>>> import numpy as np
>>> np.set_printoptions(precision=2, suppress=True, linewidth=200, floatmode="fixed")
>>> m1 = np.arange(9).reshape(3, 3) + 4
>>> m1
array([[ 4,  5,  6],
       [ 7,  8,  9],
       [10, 11, 12]])
>>> r = np.linalg.matrix_rank(m1)
>>> r
np.int64(2)
>>> N = np.linalg.svd(m1)[2][r:].T
>>> N.shape
(3, 1)
>>> [int(np.linalg.matrix_rank(np.delete(m1, i, axis=0))) for i in range(3)]
[2, 2, 2]
>>> np.allclose(m1 @ N, 0)
True
>>> N @ N.T
array([[ 0.17, -0.33,  0.17],
       [-0.33,  0.67, -0.33],
       [ 0.17, -0.33,  0.17]])
>>> mat = np.load("case3.npy")
>>> mat
array([[-2,  2, -1,  0],
       [ 2, -2,  2, -1],
       [-1,  2, -2,  2],
       [ 0, -1,  2, -2]])
>>> vals, evecs = np.linalg.eig(mat)
>>> round(np.prod(vals), 2)
np.float64(1.0)
>>> np.sort(np.linalg.eigvals(mat.T))
array([-6.16, -2.41,  0.16,  0.41])
>>> np.round(np.linalg.det(mat), 2)
np.float64(1.0)
>>> np.linalg.matrix_power(mat, 3)
array([[-46,  58, -53,  34],
       [ 58, -78,  76, -53],
       [-53,  76, -78,  58],
       [ 34, -53,  58, -46]])
>>> np.allclose(mat @ mat.T, mat.T @ mat)
True
>>> mat @ mat
array([[  9, -10,   8,  -4],
       [-10,  13, -12,   8],
       [  8, -12,  13, -10],
       [ -4,   8, -10,   9]])
>>> np.sort(np.abs(np.linalg.eigvals(mat)))
array([0.16, 0.41, 2.41, 6.16])
>>> np.allclose(mat, mat.T)
True
>>> O, evecs = np.linalg.qr(mat[:, :3])[0], np.linalg.qr(mat[:, 3:])[0]
>>> sigma = np.linalg.svd(O.T @ evecs, compute_uv=False)
>>> sigma
array([1.00])
>>> np.degrees(np.arccos(sigma.clip(0, 1)))
array([5.30])
>>> round(np.linalg.norm(O @ O.T - evecs @ evecs.T, 2), 2)
np.float64(1.0)
>>> K = np.load("sample7.npy")
>>> K
array([[  1.40,  -1.40,  -2.20],
       [  1.90,  -0.60,   2.20],
       [  0.10,  -0.20,   1.30],
       [  0.30,   0.30,   0.80],
       [  0.50,   0.40,  -1.10],
       [ -0.50,  -1.30,   0.30],
       [ -2.20,   1.40,  -0.80],
       [  1.00,   0.70,   0.50],
       [  0.70,   1.30,   0.70],
       [ -0.40,   1.30,   0.80],
       [ -0.80,   1.20,   0.10],
       [-15.00,   4.00,  11.00],
       [ -0.90,   0.10,  -0.60],
       [ -1.30,   0.70,   1.30],
       [  0.30,   0.10,   0.10],
       [ -1.50,  -0.10,   1.80],
       [ -0.50,  -0.40,  -0.40],
       [  1.50,   0.40,  -0.10],
       [ -0.50,  -0.10,   0.20],
       [ -0.70,   0.50,  -0.60],
       [ -1.10,  -0.70,  -0.70],
       [ -0.60,   0.70,   0.20],
       [ -0.50,   0.10,  -2.30]])
>>> Xs = (K - K.mean(axis=0)) / K.std(axis=0)
>>> Xs.std(axis=0)
array([1.00, 1.00, 1.00])
>>> np.argwhere(np.abs(Xs) > 2)
array([[11,  0],
       [11,  1],
       [11,  2]])
>>> b = np.linalg.lstsq(np.delete(Xs, 2, axis=1), Xs[:, 2])[0]
>>> b
array([-0.73,  0.15])
